$ python3 -q
>>> import numpy as np
>>> import numpy.linalg as la
>>> np.set_printoptions(precision=1, suppress=True, linewidth=100)
>>> m1 = np.array([[1, 1, 1, 1, 1, 1, 1, 1],
...     [1, -1, 1, -1, -1, 1, -1, 1],
...     [1, -1, -1, 1, -1, 1, 1, -1],
...     [1, 1, 1, 1, -1, -1, -1, -1]])
>>> rng = np.random.default_rng(89)
>>> M2 = m1 + rng.integers(-2, 3, (4, 1)) @ rng.integers(-2, 3, (1, 8))
>>> M2
array([[-3,  3, -3, -3,  3,  1, -1,  5],
       [ 1, -1,  1, -1, -1,  1, -1,  1],
       [ 3, -2,  1,  3, -2,  1,  2, -3],
       [-1,  2, -1, -1,  0, -1, -2,  1]])
>>> la.matrix_rank(M2 - m1, tol=1e-8)
np.int64(1)
>>> M2 - m1
array([[-4,  2, -4, -4,  2,  0, -2,  4],
       [ 0,  0,  0,  0,  0,  0,  0,  0],
       [ 2, -1,  2,  2, -1,  0,  1, -2],
       [-2,  1, -2, -2,  1,  0, -1,  2]])
>>> np.abs(M2 - m1).sum(axis=1)
array([22,  0, 11, 11])
>>> blk = np.stack([m1, -2 * m1, m1[::-1]])
>>> (blk @ m1.T).shape
(3, 4, 4)
>>> la.matrix_rank(blk)
array([4, 4, 4])
>>> la.norm(blk, axis=(1, 2))
array([ 5.7, 11.3,  5.7])
>>> blk.shape
(3, 4, 8)
>>> la.matrix_rank(blk.reshape(3, -1))
np.int64(2)
>>> m1[3] @ m1[1]
np.int64(0)
>>> np.round(la.norm(m1[3] - m1[1]), 1)
np.float64(4.0)
>>> la.norm(m1, axis=0)
array([2., 2., 2., 2., 2., 2., 2., 2.])
>>> la.norm(m1, axis=1).argmax()
np.int64(0)
>>> np.round(la.norm(m1, 1), 1), round(la.norm(m1, np.inf), 1)
(np.float64(4.0), np.float64(8.0))
>>> round(la.norm(m1) ** 2 / la.norm(m1, 2) ** 2, 1)
np.float64(4.0)
>>> C2 = m1.T @ m1
>>> la.matrix_rank(C2)
np.int64(4)
>>> np.allclose(C2, C2.T)
True
>>> F = np.loadtxt("arr.csv", delimiter=",")
>>> F
array([[ 0.,  5.,  0.,  0.,  0.,  0.,  0.,  0.],
       [-2.,  9.,  0.,  0.,  0.,  2.,  0.,  0.],
       [ 0.,  0.,  0.,  4.,  0.,  0.,  0.,  0.],
       [ 0.,  8.,  0.,  0.,  0.,  0.,  8.,  0.]])
>>> r0 = np.array([2, 1])
>>> np.cross(F[0, :3], F[1, :3])
array([ 0., -0., 10.])
>>> np.correlate(F[0], F[1], "full")
array([  0.,   0.,   0.,  10.,   0.,   0.,   0.,  45., -10.,   0.,   0.,   0.,   0.,   0.,   0.])
>>> r0, r1 = F[2], F[3]
>>> r0 @ r0
np.float64(16.0)
>>> p = (r0 @ r1) / (r0 @ r0) * r0
>>> p
array([0., 0., 0., 0., 0., 0., 0., 0.])
>>> r1 - p
array([0., 8., 0., 0., 0., 0., 8., 0.])
>>> np.outer(r0, r1)
array([[ 0.,  0.,  0.,  0.,  0.,  0.,  0.,  0.],
       [ 0.,  0.,  0.,  0.,  0.,  0.,  0.,  0.],
       [ 0.,  0.,  0.,  0.,  0.,  0.,  0.,  0.],
       [ 0., 32.,  0.,  0.,  0.,  0., 32.,  0.],
       [ 0.,  0.,  0.,  0.,  0.,  0.,  0.,  0.],
       [ 0.,  0.,  0.,  0.,  0.,  0.,  0.,  0.],
       [ 0.,  0.,  0.,  0.,  0.,  0.,  0.,  0.],
       [ 0.,  0.,  0.,  0.,  0.,  0.,  0.,  0.]])
>>> M2 = F / la.norm(F, axis=1, keepdims=True)
>>> C2 = M2 @ M2.T
>>> (np.abs(C2) > 0.9).astype(int)
array([[1, 1, 0, 0],
       [1, 1, 0, 0],
       [0, 0, 1, 0],
       [0, 0, 0, 1]])
>>> la.norm(M2, axis=1)
array([1., 1., 1., 1.])
>>> round(np.degrees(np.arccos(np.clip(C2[3, 1], -1, 1))), 1)
np.float64(47.6)
>>> np.argwhere(np.triu(np.abs(C2) > 0.95, 1))
array([[0, 1]])
>>> M2 = np.array([[-3, 0], [-2, 1], [2, 1], [1, -1], [-3, -1], [1, 1], [-3, 3], [2, 0]])
>>> M = M2.T @ M2
>>> M
array([[41, -6],
       [-6, 14]])
>>> x = np.ones(2)
>>> for _ in range(5):
...     x = M @ x
...     x /= la.norm(x)
...     print(round(x @ M @ x, 1))
... 
37.1
41.7
42.2
42.3
42.3
>>> round(float(la.eigvalsh(M)[-1]), 1)
42.3
>>> x
array([ 1. , -0.2])
>>> ev, V = la.eigh(M)
>>> x = np.array([-3, -3])
>>> V * np.abs(ev) @ V.T
array([[41., -6.],
       [-6., 14.]])
>>> V * np.maximum(ev, 0) @ V.T
array([[41., -6.],
       [-6., 14.]])
>>> la.eigvalsh(M[1:, 1:])
array([14.])
>>> def softmax(z):
...     e = np.exp(z - z.max(axis=-1, keepdims=True))
...     return e / e.sum(axis=-1, keepdims=True)
... 
>>> np.round(softmax(10 * M[1]), 1) + 0
array([0., 1.])
>>> np.round(softmax(M[1]), 1) + 0
array([0., 1.])
>>> S = M @ M.T / np.sqrt(2)
>>> np.round(softmax(S + np.triu(np.full(S.shape, -np.inf), 1)), 1) + 0
array([[1., 0.],
       [0., 1.]])
>>> t = np.radians(60)
>>> Rm = np.eye(2)
>>> Rm[0, 0] = Rm[1, 1] = np.cos(t)
>>> Rm[0, 1], Rm[1, 0] = -np.sin(t), np.sin(t)
>>> Rm
array([[ 0.5, -0.9],
       [ 0.9,  0.5]])
>>> M2 = M @ Rm.T
>>> np.allclose(M @ M.T, M2 @ M2.T)
True
>>> np.abs(M2 - M).max(axis=0)
array([15.3, 38.5])
>>> M2
array([[ 25.7,  32.5],
       [-15.1,   1.8]])
>>> round(float(la.det(Rm)), 1), round(float(np.trace(Rm)), 1)
(1.0, 1.0)
>>> A = np.loadtxt("run19.csv", delimiter=",")
>>> A
array([[0.3, 0. , 0.3, 0.3, 0. , 0. , 0. ],
       [0. , 0.5, 0. , 0. , 0.5, 0. , 0. ],
       [0. , 0. , 0.3, 0.3, 0.3, 0. , 0. ],
       [0. , 0. , 0. , 0.5, 0. , 0.5, 0. ],
       [0. , 0. , 0. , 0. , 1. , 0. , 0. ],
       [0.3, 0. , 0. , 0. , 0. , 0.7, 0. ],
       [0. , 0. , 0. , 0. , 0. , 0.5, 0.5]])
>>> np.round(la.matrix_power(A, 100), 1) + 0
array([[0., 0., 0., 0., 1., 0., 0.],
       [0., 0., 0., 0., 1., 0., 0.],
       [0., 0., 0., 0., 1., 0., 0.],
       [0., 0., 0., 0., 1., 0., 0.],
       [0., 0., 0., 0., 1., 0., 0.],
       [0., 0., 0., 0., 1., 0., 0.],
       [0., 0., 0., 0., 1., 0., 0.]])
>>> A @ np.ones(7)
array([1., 1., 1., 1., 1., 1., 1.])
>>> A.sum(axis=1)
array([1., 1., 1., 1., 1., 1., 1.])
>>> la.matrix_power(A, 2)
array([[0.1, 0. , 0.2, 0.4, 0.1, 0.2, 0. ],
       [0. , 0.2, 0. , 0. , 0.8, 0. , 0. ],
       [0. , 0. , 0.1, 0.3, 0.4, 0.2, 0. ],
       [0.2, 0. , 0. , 0.2, 0. , 0.6, 0. ],
       [0. , 0. , 0. , 0. , 1. , 0. , 0. ],
       [0.3, 0. , 0.1, 0.1, 0. , 0.4, 0. ],
       [0.2, 0. , 0. , 0. , 0. , 0.6, 0.2]])
>>> p = np.eye(7)[6]
>>> for _ in range(4):
...     p = p @ A
...     print(p.round(1))
... 
[0.  0.  0.  0.  0.  0.5 0.5]
[0.2 0.  0.  0.  0.  0.6 0.2]
[0.2 0.  0.1 0.1 0.  0.5 0.1]
[0.3 0.  0.1 0.1 0.  0.4 0.1]
>>> W = np.array([[-2, -4, 5, -4, 0],
...     [3, -3, 3, -5, -5],
...     [3, 2, -3, -4, -1],
...     [-3, -3, -4, 3, 2],
...     [4, 0, 3, 5, -2],
...     [2, 4, 4, -3, -5],
...     [-5, 1, 2, 5, 5]])
>>> c = np.array([-2, 0, -2, -2, -2])
>>> act = np.maximum(A @ W + c, 0)
>>> (act > 0).astype(int)
array([[0, 0, 0, 0, 0],
       [1, 0, 1, 0, 0],
       [0, 0, 0, 0, 0],
       [0, 1, 0, 0, 0],
       [1, 0, 1, 1, 0],
       [0, 1, 1, 0, 0],
       [0, 1, 1, 0, 0]])
>>> (act > 0).mean(axis=0)
array([0.3, 0.4, 0.6, 0.1, 0. ])
>>> basis = np.array([[1, 1, 4], [1, 4, 3], [0, 4, 5], [1, 1, 4], [3, 2, 2]])
>>> act @ basis
array([[ 0. ,  0. ,  0. ],
       [ 1.5,  5.5, 11. ],
       [ 0. ,  0. ,  0. ],
       [ 0.5,  2. ,  1.5],
       [ 5. ,  9. , 25. ],
       [ 1.3, 14.7, 15.7],
       [ 2.5, 14. , 12.5]])
>>> W @ basis
array([[-10,  -2, -11],
       [-20, -12, -12],
       [ -2,  -7, -15],
       [  3, -24, -25],
       [  3,  17,  47],
       [-12,  21,  18],
       [ 16,  22,  23]])
>>> M2 = np.array([[-4, -1, 1],
...     [1, 2, 5],
...     [-2, 2, -2],
...     [-2, 0, -1],
...     [-1, -3, -1],
...     [0, -3, 3],
...     [-2, 5, -3]])
>>> np.einsum("ij->j", A)
array([0.7, 0.5, 0.7, 1.2, 1.8, 1.7, 0.5])
>>> M2.T @ A.T
array([[-2.7,  0. , -1.7, -1. , -1. , -1.3, -1. ],
       [ 0.3, -0.5, -0.3, -1.5, -3. , -2.3,  1. ],
       [-0.7,  2. , -1.3,  1. , -1. ,  2.3,  0. ]])
>>> np.einsum("ik,kj->ij", A, M2)
array([[-2.7,  0.3, -0.7],
       [ 0. , -0.5,  2. ],
       [-1.7, -0.3, -1.3],
       [-1. , -1.5,  1. ],
       [-1. , -3. , -1. ],
       [-1.3, -2.3,  2.3],
       [-1. ,  1. ,  0. ]])
>>> np.einsum("ij,ij->i", A, A)
array([0.3, 0.5, 0.3, 0.5, 1. , 0.6, 0.5])
>>> np.einsum("ik,kj->ji", A, M2)
array([[-2.7,  0. , -1.7, -1. , -1. , -1.3, -1. ],
       [ 0.3, -0.5, -0.3, -1.5, -3. , -2.3,  1. ],
       [-0.7,  2. , -1.3,  1. , -1. ,  2.3,  0. ]])
>>> r0 = np.array([-1, -3, 0, 1, -1, 3]) + 0.5
>>> X = np.eye(6) - 2 * np.outer(r0, r0) / (r0 @ r0)
>>> X.round(1) + 0
array([[ 1. , -0.1,  0. ,  0.1,  0. ,  0.2],
       [-0.1,  0.4,  0.1,  0.3, -0.1,  0.8],
       [ 0. ,  0.1,  1. , -0.1,  0. , -0.2],
       [ 0.1,  0.3, -0.1,  0.8,  0.1, -0.5],
       [ 0. , -0.1,  0. ,  0.1,  1. ,  0.2],
       [ 0.2,  0.8, -0.2, -0.5,  0.2, -0.1]])
>>> x = np.array([-2, -1, -3, -3, 3, 0])
>>> np.round(la.inv(X), 1) + 0
array([[ 1. , -0.1,  0. ,  0.1,  0. ,  0.2],
       [-0.1,  0.4,  0.1,  0.3, -0.1,  0.8],
       [ 0. ,  0.1,  1. , -0.1,  0. , -0.2],
       [ 0.1,  0.3, -0.1,  0.8,  0.1, -0.5],
       [ 0. , -0.1,  0. ,  0.1,  1. ,  0.2],
       [ 0.2,  0.8, -0.2, -0.5,  0.2, -0.1]])
>>> round(la.norm(x), 1), round(float(la.norm(X @ x)), 1)
(np.float64(5.7), 5.7)
>>> np.round(X.T @ (X @ x), 1) + 0
array([-2., -1., -3., -3.,  3.,  0.])
>>> np.sort(np.abs(np.degrees(np.angle(la.eigvals(X)))))
array([  0.,   0.,   0.,   0.,   0., 180.])
>>> round(la.det(X), 1)
np.float64(-1.0)
>>> np.round(X @ X.T, 1) + 0
array([[1., 0., 0., 0., 0., 0.],
       [0., 1., 0., 0., 0., 0.],
       [0., 0., 1., 0., 0., 0.],
       [0., 0., 0., 1., 0., 0.],
       [0., 0., 0., 0., 1., 0.],
       [0., 0., 0., 0., 0., 1.]])
>>> np.round(la.pinv(X), 1) + 0
array([[ 1. , -0.1,  0. ,  0.1,  0. ,  0.2],
       [-0.1,  0.4,  0.1,  0.3, -0.1,  0.8],
       [ 0. ,  0.1,  1. , -0.1,  0. , -0.2],
       [ 0.1,  0.3, -0.1,  0.8,  0.1, -0.5],
       [ 0. , -0.1,  0. ,  0.1,  1. ,  0.2],
       [ 0.2,  0.8, -0.2, -0.5,  0.2, -0.1]])
>>> round(float(X[:, 2] @ X[:, 0]), 1)
-0.0
>>> la.svd(X, compute_uv=False)
array([1., 1., 1., 1., 1., 1.])
>>> la.norm(X, axis=0)
array([1., 1., 1., 1., 1., 1.])
>>> ev, V = la.eigh(X)
>>> x = np.array([2, 3, 1, 4, 2, 8])
>>> np.round(V * np.abs(ev) @ V.T, 1) + 0
array([[1., 0., 0., 0., 0., 0.],
       [0., 1., 0., 0., 0., 0.],
       [0., 0., 1., 0., 0., 0.],
       [0., 0., 0., 1., 0., 0.],
       [0., 0., 0., 0., 1., 0.],
       [0., 0., 0., 0., 0., 1.]])
>>> np.round(x @ X @ x / (x @ x), 1), round(float(ev[0]), 1), np.round(ev[-1], 1)
(np.float64(0.4), -1.0, np.float64(1.0))
>>> E = np.load("dump.npy")
>>> E
array([[ 3,  0,  0],
       [ 0, -4,  0],
       [ 0,  0,  4]])
>>> np.all(la.eigvalsh(E) > 0)
np.False_
>>> ev, V = la.eig(E)
>>> np.sort(la.eigvals(la.inv(E)))
array([-0.2,  0.2,  0.3])
>>> lab = rng.permutation(3)
>>> lab
array([1, 2, 0])
>>> M2 = E[lab][:, lab]
>>> np.trace(M2)
np.int64(3)
>>> M2
array([[-4,  0,  0],
       [ 0,  4,  0],
       [ 0,  0,  3]])
>>> np.allclose(M2, E)
False
>>> mat = np.load("layer18.npy")
>>> mat
array([[ -0.9,   1.7,  -2. ,  -1.8,  -1.4,   0.9],
       [  1.1,   0.7,  -0.7,   0.4,   1.7,  -0.9],
       [  0. ,   0.1,  -0.3,  -1.2,   1.7,   0.5],
       [ -0.5,   0.8,   1. ,   1. ,   1.2,   0.3],
       [ -0.1,  -0.6,   0.8,  -0.6,   1.6,   0.3],
       [ -2.5,  -0.3,   0.7,  -0.6,  -0.7,   0.7],
       [  2. ,  -0.6,   0.5,   0.5,  -0.6,  -1.7],
       [  0.2,  -0.1,  -0.9,   0.6,   1.2,   1. ],
       [ -0.2,  -1. ,  -1. ,  -1.1,  -0.3,  -0.1],
       [ -1.7,  -0.9,   0.8,  -1.1,   0. ,  -0.3],
       [  1.1,  -1.5,   0.8,  -0.9,   2.1,  -1.2],
       [ -4. ,   2. ,   0. , -30. , -38. ,  -4. ],
       [  0.4,   0.1,  -0.2,   1.1,  -1.2,  -1.9],
       [  1.6,  -1.3,   0.7,   1.3,  -0.3,  -0.4],
       [ -0.9,   0.7,   1. ,   1. ,   0.6,   1.3],
       [ -0.2,  -0.5,   0.4,  -0.5,  -0.5,   0.7],
       [  0.1,  -1.3,   2.7,   1.6,  -1.5,   1.6],
       [ -0.7,   0.4,   0.3,  -0.3,   0.9,  -1.3],
       [ -3.2,   0.3,   0.1,   0.3,  -1.9,  -0.8],
       [ -0.4,   0.1,  -1.2,  -0.5,  -0.5,   0.6],
       [ -0.9,   1.1,   0.2,   0.2,   1.1,  -0.6],
       [ -1.6,   0. ,   0.6,  -1.5,  -0.6,  -2.1],
       [ -0.1,  -0.6,  -0.7,   0.1,   0.3,  -0.7],
       [  0.5,   1.4,   0.3,  -0.7,  -0.5,   0.8],
       [ -0.7,   1.6,   0.3,  -0.3,  -0.7,   0.3],
       [ -0.7,  -0.3,  -0.6,   0.8,   0. ,   1.1],
       [ -0.1,  -0.1,   0.2,  -0.3,   0.5,   0.4]])
>>> np.round(softmax(E[2]), 1) + 0
array([0., 0., 1.])
>>> S = E @ E.T / np.sqrt(3)
>>> softmax(S).round(6).argmax(axis=1)
array([0, 1, 2])
>>> np.round(softmax(S), 1) + 0
array([[1., 0., 0.],
       [0., 1., 0.],
       [0., 0., 1.]])
>>> np.round(softmax(S)[2] @ E, 1) + 0
array([0., 0., 4.])
